In [1]: import numpy as np

In [2]: import numpy.linalg as la

In [3]: np.set_printoptions(precision=3, suppress=True, linewidth=100)

In [4]: def tidy(a):
   ...:     return np.round(a, 3) + 0
   ...: 

In [5]: F = np.loadtxt("arr.csv", delimiter=",")

In [6]: F
Out[6]: 
array([[-35.926,  19.012,  20.038],
       [-14.261, -47.047,  -6.138],
       [-11.942,  -1.736,   8.773],
       [-10.657,   2.401, -22.576],
       [ -2.661,  16.978,   2.265],
       [  6.2  ,   8.181,   7.923],
       [ -2.266,  12.879,  -5.745],
       [  6.97 , -13.398, -37.991],
       [ -7.158, -36.462,  10.432],
       [  2.366, -37.16 ,  12.738]])

In [7]: C = F[[4, 6]].astype(float)

In [8]: for _ in range(5):
   ...:     lab = la.norm(F[:, None] - C, axis=-1).argmin(axis=1)
   ...:     C = np.array([F[lab == j].mean(axis=0) for j in range(2)])
   ...: 

In [9]: lab
Out[9]: array([0, 1, 0, 0, 0, 0, 0, 1, 1, 1])

In [10]: tidy(C)
Out[10]: 
array([[ -9.542,   9.619,   1.78 ],
       [ -3.021, -33.517,  -5.24 ]])

In [11]: tidy(C[1] - C[0])
Out[11]: array([  6.521, -43.136,  -7.019])

In [12]: np.bincount(lab)
Out[12]: array([6, 4])

In [13]: Xc = F - F.mean(axis=1)
---------------------------------------------------------------------------
ValueError                                Traceback (most recent call last)
Cell In[13], line 1
----> 1 Xc = F - F.mean(axis=1)

ValueError: operands could not be broadcast together with shapes (10,3) (10,) 

In [14]: Xc = F - F.mean(axis=0)

In [15]: U, s, Vh = la.svd(Xc, full_matrices=False)

In [16]: tidy(s ** 2 / (s ** 2).sum())
Out[16]: array([0.57 , 0.325, 0.105])

In [17]: np.searchsorted(np.cumsum(s ** 2) / (s ** 2).sum(), 0.9) + 1
Out[17]: np.int64(3)

In [18]: tidy(Xc.mean(axis=0))
Out[18]: array([0., 0., 0.])

In [19]: la.matrix_rank(Xc)
Out[19]: np.int64(3)

In [20]: tidy(Vh[0] * np.sign(Vh[0, np.abs(Vh[0]).argmax()]))
Out[20]: array([-0.142,  0.983,  0.119])

In [21]: tidy((s ** 2).sum() ** 2 / (s ** 4).sum())
Out[21]: np.float64(2.266)

In [22]: x = np.array([1, 1, 1])

In [23]: rhs = F @ x

In [24]: tidy(la.lstsq(F, rhs)[0])
Out[24]: array([1., 1., 1.])

In [25]: rng = np.random.default_rng(92952)

In [26]: rhs = rhs + 0.05 * rng.normal(size=10)

In [27]: tidy(rhs)
Out[27]: array([  3.074, -67.415,  -4.876, -30.865,  16.526,  22.341,   4.863, -44.412, -33.147, -22.029])

In [28]: beta, *_ = la.lstsq(F, rhs)

In [29]: beta.round()
Out[29]: array([1., 1., 1.])

In [30]: tidy(F.T @ (rhs - F @ beta))
Out[30]: array([0., 0., 0.])

In [31]: cov = np.cov(F, rowvar=False)

In [32]: tidy(np.corrcoef(F.T))
Out[32]: 
array([[ 1.   , -0.177, -0.409],
       [-0.177,  1.   ,  0.053],
       [-0.409,  0.053,  1.   ]])

In [33]: cov.shape
Out[33]: (3, 3)

In [34]: np.argsort(-F.std(axis=0).round(6), kind="stable")
Out[34]: array([1, 2, 0])

In [35]: tidy(cov)
Out[35]: 
array([[158.397, -54.476, -91.225],
       [-54.476, 601.288,  22.931],
       [-91.225,  22.931, 314.508]])

In [36]: Xc = (F - F.mean(axis=0)) / F.std(axis=0)

In [37]: np.argwhere(np.abs(Xc) > 2)
Out[37]: 
array([[0, 0],
       [7, 2]])

In [38]: beta = la.lstsq(np.delete(Xc, 1, axis=1), Xc[:, 1])[0]

In [39]: tidy(1 - np.var(Xc[:, 1] - np.delete(Xc, 1, axis=1) @ beta))
Out[39]: np.float64(0.032)

In [40]: W0 = np.load("dump.npy")

In [41]: W0
Out[41]: 
array([[ 5,  5,  5,  5],
       [ 5, 10, 10, 10],
       [ 5, 10, 15, 15],
       [ 5, 10, 15, 20]])

In [42]: ev, evecs = la.eigh(W0)

In [43]: x = np.array([-5, 3, 0, 1])

In [44]: tidy(la.eigvalsh(W0[1:, 1:]))
Out[44]: array([ 1.613,  3.929, 39.458])

In [45]: x @ W0 @ x
Out[45]: np.int64(95)

In [46]: tidy(evecs * np.maximum(ev, 0) @ evecs.T)
Out[46]: 
array([[ 5.,  5.,  5.,  5.],
       [ 5., 10., 10., 10.],
       [ 5., 10., 15., 15.],
       [ 5., 10., 15., 20.]])

In [47]: (np.sign(evecs[:, -1].round(6)) == np.sign(evecs[0, -1].round(6))).astype(int)
Out[47]: array([1, 1, 1, 1])

In [48]: np.abs(W0).sum(axis=1).max(), tidy(np.abs(ev).max())
Out[48]: (np.int64(50), np.float64(41.454))

In [49]: L = la.cholesky(W0)

In [50]: tidy(L)
Out[50]: 
array([[2.236, 0.   , 0.   , 0.   ],
       [2.236, 2.236, 0.   , 0.   ],
       [2.236, 2.236, 2.236, 0.   ],
       [2.236, 2.236, 2.236, 2.236]])

In [51]: tidy(np.diag(L) ** 2)
Out[51]: array([5., 5., 5., 5.])

In [52]: la.eigvalsh(W0).min() > 0
Out[52]: np.True_

In [53]: M2 = np.array([[7, -7], [-7, 3], [-6, 8], [-8, -9]])

In [54]: np.einsum("ij->j", W0)
Out[54]: array([20, 35, 45, 50])

In [55]: M2 @ W0
---------------------------------------------------------------------------
ValueError                                Traceback (most recent call last)
Cell In[55], line 1
----> 1 M2 @ W0

ValueError: matmul: Input operand 1 has a mismatch in its core dimension 0, with gufunc signature (n?,k),(k,m?)->(n?,m?) (size 4 is different from 2)

In [56]: np.vstack([W0, M2.T]).shape
Out[56]: (6, 4)

In [57]: la.matrix_rank(np.vstack([W0, M2.T]))
Out[57]: np.int64(4)

In [58]: M2.T @ W0.T
Out[58]: 
array([[ -70, -175, -245, -285],
       [ -25,  -15,  -20,  -65]])

In [59]: la.matrix_rank(W0 @ M2)
Out[59]: np.int64(2)

In [60]: W0 @ M2
Out[60]: 
array([[ -70,  -25],
       [-175,  -15],
       [-245,  -20],
       [-285,  -65]])

In [61]: hat = np.triu(np.array([[5, 9, 9, -9], [9, -3, 9, -1], [-8, -2, 0, -2], [5, -8, 1, 1]]), 1) + np.eye(4)

In [62]: M2 = hat @ W0 @ la.inv(hat)

In [63]: tidy(np.poly(M2))
Out[63]: array([   1.,  -50.,  375., -875.,  625.])

In [64]: la.matrix_rank(M2)
Out[64]: np.int64(4)
